% ipython --no-banner

In [1]: import numpy as np

In [2]: import numpy.linalg as la

In [3]: np.set_printoptions(suppress=True, linewidth=140)

In [4]: arr = np.array([[2.1, 3.0, 5.0, 3.0, 0.0, 2.0, 4.0],
   ...:     [0.0, 1.1, 4.0, 5.0, 3.0, 5.0, 2.0],
   ...:     [3.0, 1.0, 0.1, 0.0, 5.0, 0.0, 3.0],
   ...:     [0.0, 2.0, 4.0, 3.1, 3.0, 2.0, 5.0],
   ...:     [3.0, 1.0, 3.0, 1.0, 3.1, 5.0, 1.0],
   ...:     [3.0, 0.0, 5.0, 3.0, 0.0, 4.1, 3.0],
   ...:     [2.0, 3.0, 5.0, 3.0, 0.0, 2.0, 4.1]])

In [5]: def softmax(z):
   ...:     e = np.exp(z - z.max(axis=-1, keepdims=True))
   ...:     return e / e.sum(axis=-1, keepdims=True)
   ...: 

In [6]: print(np.round(softmax(arr[2]), 3))
[0.103 0.014 0.006 0.005 0.763 0.005 0.103]

In [7]: S = arr @ arr.T / np.sqrt(7)

In [8]: print(softmax(S).round(6).argmax(axis=1))
[6 1 2 3 4 5 6]

In [9]: left, sig, VT = la.svd(arr)

In [10]: print(np.argmax(sig[:-1] / (sig[1:] + 1e-6)) + 1)
6

In [11]: out = left[:, :6] @ np.diag(sig[:6]) @ VT[:6]

In [12]: print(round(float(np.abs(arr - out).max()), 3))
0.015

In [13]: print(la.matrix_rank(arr, rtol=0.05))
6

In [14]: W0 = np.load("case1.npy")

In [15]: print(W0)
[[  5   8  -1  -7  -6   5   4]
 [ -8  -5  -2   2  -8   6  -2]
 [-11  -2  -5  -3 -22  17   0]]

In [16]: out = W0[0, 0] * W0[1:] - np.outer(W0[1:, 0], W0[0])

In [17]: print(out)
[[   0   39  -18  -46  -88   70   22]
 [   0   78  -36  -92 -176  140   44]]

In [18]: print(W0[:, 0] / W0[0, 0])
[ 1.  -1.6 -2.2]

In [19]: print(np.flatnonzero(~out.round(6).any(axis=1)))
[]

In [20]: left, sig, VT = la.svd(W0)

In [21]: evecs = VT[:(sig > 1e-8).sum()]

In [22]: rng = np.random.default_rng(5752)

In [23]: x = W0[0] + 4 * W0[2] + rng.integers(2) * np.eye(7)[2]

In [24]: print(x)
[-39.   0. -20. -19. -94.  73.   4.]

In [25]: print(la.matrix_rank(np.vstack([W0, x])))
3

In [26]: print(np.allclose(evecs.T @ evecs @ x, x))
False

In [27]: print(round(float(la.norm(x - evecs.T @ evecs @ x)), 3))
0.986

In [28]: print(la.lstsq(W0[:-1].T, W0[-1])[2])
2

In [29]: print(np.unique(W0.round(6), axis=0).shape)
(3, 7)

In [30]: try:
    ...:     la.inv(W0)
    ...: except la.LinAlgError as e:
    ...:     print(e)
    ...: 
Last 2 dimensions of the array must be square

In [31]: r = la.matrix_rank(W0)

In [32]: print(r)
2

In [33]: N = la.svd(W0)[2][r:].T

In [34]: print(N.shape)
(7, 5)

In [35]: print(np.allclose(W0 @ N, 0))
True

In [36]: print([int(la.matrix_rank(W0[:i])) for i in range(1, len(W0) + 1)])
[1, 2, 2]

In [37]: print([int(la.matrix_rank(np.delete(W0, i, axis=0))) for i in range(3)])
[2, 2, 2]

In [38]: mat = np.loadtxt("sample19.csv", delimiter=",")

In [39]: print(mat)
[[-7.  5.  8. -6. -7.  8.  8.]
 [-2. -5.  7.  7. -1. -8.  5.]
 [-1.  3. -1.  6. -6.  5.  3.]]

In [40]: out = mat[0, 0] * mat[1:] - np.outer(mat[1:, 0], mat[0])

In [41]: print(out)
[[  0.  45. -33. -61.  -7.  72. -19.]
 [  0. -16.  15. -48.  35. -27. -13.]]

In [42]: print(np.flatnonzero(~out.round(6).any(axis=1)))
[]

In [43]: print(np.round(mat[:, 0] / mat[0, 0], 3))
[1.    0.286 0.143]

In [44]: print(la.matrix_rank(out), la.matrix_rank(mat))
2 3

In [45]: print((arr + arr.T) / 2)
[[2.1 1.5 4.  1.5 1.5 2.5 3. ]
 [1.5 1.1 2.5 3.5 2.  2.5 2.5]
 [4.  2.5 0.1 2.  4.  2.5 4. ]
 [1.5 3.5 2.  3.1 2.  2.5 4. ]
 [1.5 2.  4.  2.  3.1 2.5 0.5]
 [2.5 2.5 2.5 2.5 2.5 4.1 2.5]
 [3.  2.5 4.  4.  0.5 2.5 4.1]]

In [46]: print(np.allclose(arr @ arr.T, arr.T @ arr))
False

In [47]: print(round(la.det(arr), 3))
-194.835

In [48]: print(round(la.norm(mat) ** 2 / la.norm(mat, 2) ** 2, 3))
1.807

In [49]: print(np.round(la.norm(mat, axis=1), 3))
[18.735 14.731 10.817]

In [50]: print(round(la.norm(mat, 1), 3), round(float(la.norm(mat, np.inf)), 3))
21.0 49.0

In [51]: print(round(la.norm(mat, "nuc"), 3))
43.644

In [52]: print(mat[2] @ mat[1])
3.0

In [53]: print(np.round(la.norm(mat, axis=0), 3))
[ 7.348  7.681 10.677 11.     9.274 12.369  9.899]

In [54]: print(round(la.norm(mat[2] - mat[1]), 3))
18.111

In [55]: out = mat / la.norm(mat, axis=1, keepdims=True)

In [56]: gram = out @ out.T

In [57]: print(np.argwhere(np.triu(np.abs(gram) > 0.95, 1)))
[]

In [58]: print(gram[2].round(3))
[0.415 0.019 1.   ]

In [59]: print(round(np.degrees(np.arccos(np.clip(gram[2, 0], -1, 1))), 3))
65.512

In [60]: print((gram - 2 * np.eye(3)).round(6).argmax(axis=1))
[2 2 0]

In [61]: print(np.round(softmax(mat).sum(axis=1), 3))
[1. 1. 1.]

In [62]: print(np.round(softmax(mat[1]), 3) + 0)
[0.    0.    0.468 0.468 0.    0.    0.063]

In [63]: print(np.round(softmax(10 * mat[1]), 3) + 0)
[0.  0.  0.5 0.5 0.  0.  0. ]

In [64]: print(np.round(softmax(mat[1] + -2), 3) + 0)
[0.    0.    0.468 0.468 0.    0.    0.063]

In [65]: S = mat @ mat.T / np.sqrt(7)

In [66]: print(np.round(softmax(S + np.triu(np.full(S.shape, -np.inf), 1)), 3) + 0)
[[1. 0. 0.]
 [0. 1. 0.]
 [0. 0. 1.]]

In [67]: print(np.round(softmax(S), 3) + 0)
[[1. 0. 0.]
 [0. 1. 0.]
 [0. 0. 1.]]

In [68]: print(softmax(S).round(6).argmax(axis=1))
[0 1 2]

In [69]: E = np.load("mat.npy")

In [70]: print(E)
[[ 1.695 -0.771 -0.285]
 [ 1.7   -0.8   -0.3  ]
 [ 0.3    1.2   -0.9  ]
 [-1.     1.4    2.1  ]]

In [71]: print(W0.sum(axis=1))
[  8 -17 -26]

In [72]: print(W0.sum(axis=0))
[-14   1  -8  -8 -36  28   2]

In [73]: print(np.round(W0.mean(axis=0), 3))
[ -4.667   0.333  -2.667  -2.667 -12.      9.333   0.667]

In [74]: la.rank(W0)
---------------------------------------------------------------------------
AttributeError                            Traceback (most recent call last)
Cell In[74], line 1
----> 1 la.rank(W0)

AttributeError: module 'numpy.linalg' has no attribute 'rank'

In [75]: print(la.matrix_rank(W0))
2

In [76]: print(round(float(la.norm(W0)), 3))
36.729

In [77]: print(W0.shape)
(3, 7)

In [78]: print(np.abs(W0).max())
22

In [79]: np.zeros(3, 7)
---------------------------------------------------------------------------
TypeError                                 Traceback (most recent call last)
Cell In[79], line 1
----> 1 np.zeros(3, 7)

TypeError: Cannot interpret '7' as a data type

In [80]: out = np.c_[E[:, :1] @ np.array([[1]]), np.array([0, 2, 0, 3])]

In [81]: print(out)
[[ 1.695  0.   ]
 [ 1.7    2.   ]
 [ 0.3    0.   ]
 [-1.     3.   ]]

In [82]: print(np.round(la.norm(la.qr(E)[0].T @ out, axis=0) ** 2 / ((out ** 2).sum(axis=0) + 1e-12), 3))
[1.   0.84]

In [83]: print(np.round(la.norm(out - E @ la.lstsq(E, out)[0], axis=0), 3) + 0)
[0.    1.442]

In [84]: print(la.matrix_rank(out))
2

In [85]: print(la.matrix_rank(np.c_[E, out]))
4

In [86]: x = np.array([0, 2, 1])

In [87]: target = E @ x

In [88]: print(np.round(la.lstsq(E, target)[0], 3) + 0)
[0. 2. 1.]

In [89]: print(np.round(la.pinv(E) @ E, 3) + 0)
[[1. 0. 0.]
 [0. 1. 0.]
 [0. 0. 1.]]

In [90]: print(target.round(3))
[-1.827 -1.9    1.5    4.9  ]

In [91]: print(np.round(la.solve(E.T @ E, E.T @ target), 3) + 0)
[0. 2. 1.]

In [92]: target = target + 0.1 * rng.normal(size=4)

In [93]: print(target.round(3))
[-1.646 -1.741  1.298  4.803]

In [94]: coef, *_ = la.lstsq(E, target)

In [95]: print(coef.round())
[0. 2. 1.]

In [96]: print(coef.round(3))
[0.05  1.868 1.066]

In [97]: print(round(float(la.norm(target - E @ coef)), 3))
0.018
